% ipython --no-banner

In [1]: import numpy as np

In [2]: import numpy.linalg as la

In [3]: np.set_printoptions(precision=3, suppress=True, linewidth=160)

In [4]: E = np.load("dump.npy")

In [5]: E
Out[5]: 
array([[0, 0, 0, 0, 0],
       [0, 2, 0, 0, 0],
       [0, 0, 0, 0, 0],
       [0, 0, 0, 3, 0],
       [0, 0, 0, 0, 0]])

In [6]: w, evecs = la.eigh(E)

In [7]: vec = np.array([0, 1, -2, -2, 0])

In [8]: evecs * np.abs(w) @ evecs.T
Out[8]: 
array([[0., 0., 0., 0., 0.],
       [0., 2., 0., 0., 0.],
       [0., 0., 0., 0., 0.],
       [0., 0., 0., 3., 0.],
       [0., 0., 0., 0., 0.]])

In [9]: round(float(vec @ E @ vec / (vec @ vec)), 3), w[0], w[-1]
Out[9]: (1.556, np.float64(0.0), np.float64(3.0))

In [10]: np.round(la.norm(E, 2) / la.norm(E), 3)
Out[10]: np.float64(0.832)

In [11]: la.cond(E) > 100
Out[11]: np.True_

In [12]: la.matrix_rank(E, rtol=0.1)
Out[12]: np.int64(2)

In [13]: round(np.abs(la.eigvals(E)).max(), 3)
Out[13]: np.float64(3.0)

In [14]: np.trace(E)
Out[14]: np.int64(5)

In [15]: w, evecs = la.eigh(E)

In [16]: la.eigvalsh(E + 4 * np.eye(5))
Out[16]: array([4., 4., 4., 6., 7.])

In [17]: evecs @ np.diag(w) @ evecs.T
Out[17]: 
array([[0., 0., 0., 0., 0.],
       [0., 2., 0., 0., 0.],
       [0., 0., 0., 0., 0.],
       [0., 0., 0., 3., 0.],
       [0., 0., 0., 0., 0.]])

In [18]: w
Out[18]: array([0., 0., 0., 2., 3.])

In [19]: np.unique(w.round(6) + 0, return_counts=True)[1]
Out[19]: array([3, 1, 1])

In [20]: (w > 1e-8).sum(), (w < -1e-8).sum()
Out[20]: (np.int64(2), np.int64(0))

In [21]: la.eigvalsh(E @ E)
Out[21]: array([0., 0., 0., 4., 9.])

In [22]: data = np.load("block5.npy")

In [23]: data
Out[23]: 
array([[ 0., -2., -3.],
       [-2.,  3.,  6.],
       [-3.,  6.,  8.]])

In [24]: w, evecs = la.eigh(data)

In [25]: w
Out[25]: array([-1., -1., 13.])

In [26]: np.round(evecs.T @ evecs, 3) + 0
Out[26]: 
array([[1., 0., 0.],
       [0., 1., 0.],
       [0., 0., 1.]])

In [27]: np.abs(evecs[:, -1]).round(6).argmax()
Out[27]: np.int64(2)

In [28]: round(w.sum(), 3), np.trace(data)
Out[28]: (np.float64(11.0), np.float64(11.0))

In [29]: la.eigvalsh(data + -1 * np.eye(3))
Out[29]: array([-2., -2., 12.])

In [30]: np.unique(w.round(6) + 0, return_counts=True)[1]
Out[30]: array([2, 1])

In [31]: la.eigvalsh(data @ data)
Out[31]: array([  1.,   1., 169.])

In [32]: np.abs(evecs[:, -1])
Out[32]: array([0.267, 0.535, 0.802])

In [33]: X = np.loadtxt("run7.csv", delimiter=",")

In [34]: X
Out[34]: 
array([[ 1. ,  0.7,  4. ,  0.5, -2.3],
       [-1.3,  0.3,  6. , -2.4,  0.8]])

In [35]: other = X / la.norm(X, axis=1)
---------------------------------------------------------------------------
ValueError                                Traceback (most recent call last)
Cell In[35], line 1
----> 1 other = X / la.norm(X, axis=1)

ValueError: operands could not be broadcast together with shapes (2,5) (2,) 

In [36]: other = X / la.norm(X, axis=1, keepdims=True)

In [37]: G = other @ other.T

In [38]: G[1]
Out[38]: array([0.623, 1.   ])

In [39]: (G - 2 * np.eye(2)).round(6).argmax(axis=1)
Out[39]: array([1, 0])

In [40]: other = X / np.sqrt((X ** 2).mean(axis=1, keepdims=True))

In [41]: X - X.mean(axis=1, keepdims=True)
Out[41]: 
array([[ 0.22, -0.08,  3.22, -0.28, -3.08],
       [-1.98, -0.38,  5.32, -3.08,  0.12]])

In [42]: la.matrix_rank(X - X.mean(axis=1, keepdims=True))
Out[42]: np.int64(2)

In [43]: la.norm(other, axis=1)
Out[43]: array([2.236, 2.236])

In [44]: other[0]
Out[44]: array([ 0.466,  0.326,  1.864,  0.233, -1.072])

In [45]: other = np.array([[1, 2, 1], [5, 2, 3], [0, 1, 4]])

In [46]: J = np.triu(other)

In [47]: J
Out[47]: 
array([[1, 2, 1],
       [0, 2, 3],
       [0, 0, 4]])

In [48]: hat = np.triu(np.array([[0, 1, 1], [2, 1, 1], [1, 1, 0]]), 1) + np.eye(3)

In [49]: other = hat @ J @ la.inv(hat)

In [50]: np.round(la.det(other), 3)
Out[50]: np.float64(8.0)

In [51]: la.matrix_rank(other)
Out[51]: np.int64(3)

In [52]: np.poly(other)
Out[52]: array([ 1., -7., 14., -8.])

In [53]: hat @ J - J @ hat
Out[53]: 
array([[0., 1., 4.],
       [0., 0., 2.],
       [0., 0., 0.]])

In [54]: np.trace(other), np.trace(J)
Out[54]: (np.float64(7.0), np.int64(7))

In [55]: other
Out[55]: 
array([[1., 3., 4.],
       [0., 2., 5.],
       [0., 0., 4.]])

In [56]: vec = np.array([0, 0, 0])

In [57]: y = data @ vec

In [58]: y
Out[58]: array([0., 0., 0.])

In [59]: np.round(la.solve(data, y + data[:, 0]), 3) + 0
Out[59]: array([1., 0., 0.])

In [60]: la.solve(data, 3 * y)
Out[60]: array([-0., -0.,  0.])

In [61]: rng = np.random.default_rng(69)

In [62]: labels = rng.permutation(3)

In [63]: labels
Out[63]: array([0, 1, 2])

In [64]: other = J[labels][:, labels]

In [65]: np.trace(other)
Out[65]: np.int64(7)

In [66]: np.sort(np.abs(la.eigvals(other)))
Out[66]: array([1., 2., 4.])

In [67]: J - J[0]
Out[67]: 
array([[ 0,  0,  0],
       [-1,  0,  2],
       [-1, -2,  3]])

In [68]: J[3]
---------------------------------------------------------------------------
IndexError                                Traceback (most recent call last)
Cell In[68], line 1
----> 1 J[3]

IndexError: index 3 is out of bounds for axis 0 with size 3

In [69]: J.sum(axis=1)
Out[69]: array([4, 5, 4])

In [70]: J.sum(axis=0)
Out[70]: array([1, 4, 8])

In [71]: J.shape
Out[71]: (3, 3)

In [72]: np.unravel_index(np.abs(J).argmax(), J.shape)
Out[72]: (np.int64(2), np.int64(2))

In [73]: u = np.array([1, 0, -2])

In [74]: other = J + np.outer(u, np.eye(3)[1])

In [75]: la.matrix_rank(other - J)
Out[75]: np.int64(1)

In [76]: round(la.det(other) / la.det(J), 3), round(float(1 + la.solve(J, u)[1]), 3)
Out[76]: (np.float64(1.75), 1.75)

In [77]: la.matrix_rank(la.inv(other) - la.inv(J), tol=1e-8)
Out[77]: np.int64(1)

In [78]: M = np.load("mat.npy")

In [79]: M
Out[79]: 
array([[ 0,  0,  0,  0,  0],
       [ 0, -1,  0,  0,  0],
       [ 0,  0,  0,  0,  0],
       [ 0,  0,  0,  0,  0]])

In [80]: # column 1 dominates

In [81]: other = M + rng.integers(-2, 3, (4, 1)) @ rng.integers(-2, 3, (1, 5))

In [82]: other
Out[82]: 
array([[ 0,  1,  2,  0,  1],
       [ 0, -1,  0,  0,  0],
       [ 0,  1,  2,  0,  1],
       [ 0,  2,  4,  0,  2]])

In [83]: np.abs(other - M).sum(axis=1)
Out[83]: array([4, 0, 4, 8])

In [84]: la.matrix_rank(other - M, tol=1e-8)
Out[84]: np.int64(1)
